% ipython --no-banner

In [1]: import numpy as np

In [2]: import numpy.linalg as la

In [3]: np.set_printoptions(suppress=True, linewidth=120)

In [4]: rd = lambda a: np.round(a, 2) + 0

In [5]: X = np.array([[1, -1, -2], [-1, 1, 1], [3, -3, -2]])

In [6]: X
Out[6]: 
array([[ 1, -1, -2],
       [-1,  1,  1],
       [ 3, -3, -2]])

In [7]: left, sigma, Vh = la.svd(X)

In [8]: np.argmax(sigma[:-1] / (sigma[1:] + 1e-6)) + 1
Out[8]: np.int64(2)

In [9]: B = left[:, :2] @ np.diag(sigma[:2]) @ Vh[:2]

In [10]: la.matrix_rank(B)
Out[10]: np.int64(2)

In [11]: rd(B)
Out[11]: 
array([[ 1., -1., -2.],
       [-1.,  1.,  1.],
       [ 3., -3., -2.]])

In [12]: rd(la.norm(X - B, 2)), rd(sigma[2])
Out[12]: (np.float64(0.0), np.float64(0.0))

In [13]: left, sigma, Vh = la.svd(B)

In [14]: evecs = Vh[:(sigma > 1e-8).sum()]

In [15]: rng = np.random.default_rng(942265)

In [16]: x0 = B[0] + -1 * B[1] + rng.integers(2) * np.eye(3)[2]

In [17]: x0
Out[17]: array([ 2., -2., -3.])

In [18]: rd(evecs.T @ evecs)
Out[18]: 
array([[ 0.5, -0.5,  0. ],
       [-0.5,  0.5,  0. ],
       [ 0. ,  0. ,  1. ]])

In [19]: r = la.matrix_rank(X)

In [20]: r
Out[20]: np.int64(2)

In [21]: ns = la.svd(X)[2][r:].T

In [22]: rd(ns[:, 0] / ns[np.abs(ns[:, 0]).round(6).argmax(), 0])
Out[22]: array([1., 1., 0.])

In [23]: [int(la.matrix_rank(X[:i])) for i in range(1, len(X) + 1)]
Out[23]: [1, 2, 2]

In [24]: [int(la.matrix_rank(X[:, :j + 1])) for j in range(3)]
Out[24]: [1, 1, 2]
